% python3 -q
>>> import numpy as np
>>> import numpy.linalg as la
>>> np.set_printoptions(precision=1, suppress=True, linewidth=200, floatmode="fixed")
>>> A = np.loadtxt("m.csv", delimiter=",")
>>> print(A)
[[ -1.6   1.1   5.4]
 [ -3.9   0.0   3.6]
 [  4.9 -14.0   9.4]
 [  0.3  -1.6  -1.9]
 [  0.2   2.0   5.4]
 [ -6.7   2.4  -9.0]
 [ -2.4   0.3  12.5]
 [ -9.6   6.2 -11.6]
 [  9.4 -11.2  13.3]
 [ -5.7  17.8  -3.3]
 [ -2.7   3.5 -14.3]
 [  9.6  -9.3  10.8]
 [ 11.2 -12.3  11.1]
 [  2.0  -3.9  10.7]
 [ -2.0   3.3   4.1]
 [  1.9  -7.8   1.3]
 [  6.1  -4.5   7.5]
 [ 10.0  -6.7   0.2]
 [ -2.7   7.7  -7.0]]
>>> Z = A[[6, 3]].astype(float)
>>> for _ in range(3):
...     z = la.norm(A[:, None] - Z, axis=-1).argmin(axis=1)
...     Z = np.array([A[z == j].mean(axis=0) for j in range(2)])
... 
>>> z
array([1, 1, 0, 1, 1, 1, 0, 1, 0, 1, 1, 0, 0, 0, 1, 0, 0, 0, 1])
>>> np.bincount(z)
array([ 9, 10])
>>> print(np.abs(Z[1] - Z[0]).argmax())
1
>>> Z[1] - Z[0]
array([ -9.3,  12.0, -11.4])
>>> Z
array([[ 5.9, -7.7,  8.5],
       [-3.4,  4.2, -2.9]])
>>> A2 = np.c_[A[:, :1] @ np.array([[5]]), np.array([-1, -1, 3, 0, 3, 0, -1, 3, -1, 2, 0, 3, -3, 2, -3, 2, -3, 2, 0])]
>>> print(A2)
[[ -8.0  -1.0]
 [-19.5  -1.0]
 [ 24.5   3.0]
 [  1.5   0.0]
 [  1.0   3.0]
 [-33.5   0.0]
 [-12.0  -1.0]
 [-48.0   3.0]
 [ 47.0  -1.0]
 [-28.5   2.0]
 [-13.5   0.0]
 [ 48.0   3.0]
 [ 56.0  -3.0]
 [ 10.0   2.0]
 [-10.0  -3.0]
 [  9.5   2.0]
 [ 30.5  -3.0]
 [ 50.0   2.0]
 [-13.5   0.0]]
>>> np.round(la.norm(A2 - A @ la.lstsq(A, A2)[0], axis=0), 1) + 0
array([0.0, 9.0])
>>> print(np.round(la.norm(la.qr(A)[0].T @ A2, axis=0) ** 2 / ((A2 ** 2).sum(axis=0) + 1e-12), 1) + 0)
[1.0 0.0]
>>> la.matrix_rank(np.c_[A, A2])
np.int64(4)
>>> u = np.array([0, -2, -3, -1])
>>> mat = u[np.abs(np.subtract.outer(np.arange(4), np.arange(4)))]
>>> mat
array([[ 0, -2, -3, -1],
       [-2,  0, -2, -3],
       [-3, -2,  0, -2],
       [-1, -3, -2,  0]])
>>> # equal to its transpose
>>> x = np.array([3, -2, 3, 3])
>>> y = mat @ x
>>> y
array([ -8, -21, -11,  -3])
>>> la.solve(mat, y + mat[:, 0])
array([ 4.0, -2.0,  3.0,  3.0])
>>> la.solve(mat, 3 * y)
array([ 9.0, -6.0,  9.0,  9.0])
>>> la.solve(mat, y)
array([ 3.0, -2.0,  3.0,  3.0])
>>> rng = np.random.default_rng(29299)
>>> z = rng.permutation(4)
>>> z
array([2, 0, 1, 3])
>>> A2 = mat[z][:, z]
>>> np.sort(np.abs(la.eigvals(A2)))
array([0.4, 2.6, 3.5, 6.5])
>>> np.round(la.det(A2), 1), round(la.det(mat[z]), 1)
(np.float64(-23.0), np.float64(-23.0))
>>> A2
array([[ 0, -3, -2, -2],
       [-3,  0, -2, -1],
       [-2, -2,  0, -3],
       [-2, -1, -3,  0]])
>>> np.allclose(A2, mat)
False
>>> try:
...     la.cholesky(A2)
... except la.LinAlgError as e:
...     print("failed:", e)
... 
failed: Matrix is not positive definite
>>> np.all(la.eigvalsh(A2) > 0)
np.False_
>>> print(round(la.eigvalsh(A2).min(), 1))
-6.5
>>> cov = mat.T @ mat
>>> la.svd(mat, compute_uv=False) ** 2
array([42.6, 12.4,  6.9,  0.1])
>>> np.allclose(cov, cov.T)
True
>>> la.matrix_rank(cov)
np.int64(4)
>>> (mat @ mat.T).shape
(4, 4)
>>> round(np.abs(la.eigvals(mat)).max(), 1)
np.float64(6.5)
>>> np.allclose(mat, mat.T)
True
>>> (mat + mat.T) / 2
array([[ 0.0, -2.0, -3.0, -1.0],
       [-2.0,  0.0, -2.0, -3.0],
       [-3.0, -2.0,  0.0, -2.0],
       [-1.0, -3.0, -2.0,  0.0]])
>>> print(mat @ mat)
[[14  9  6 12]
 [ 9 17 12  6]
 [ 6 12 17  9]
 [12  6  9 14]]
>>> (mat - mat.T) / 2
array([[0.0, 0.0, 0.0, 0.0],
       [0.0, 0.0, 0.0, 0.0],
       [0.0, 0.0, 0.0, 0.0],
       [0.0, 0.0, 0.0, 0.0]])
>>> np.sort(np.abs(la.eigvals(mat)))
array([0.4, 2.6, 3.5, 6.5])
>>> np.trace(mat)
np.int64(0)
>>> la.matrix_power(mat, 3)
array([[-48, -76, -84, -53],
       [-76, -60, -73, -84],
       [-84, -73, -60, -76],
       [-53, -84, -76, -48]])
>>> mat.inv()
Traceback (most recent call last):
  File "<python-input-51>", line 1, in <module>
    mat.inv()
    ^^^^^^^
AttributeError: 'numpy.ndarray' object has no attribute 'inv'
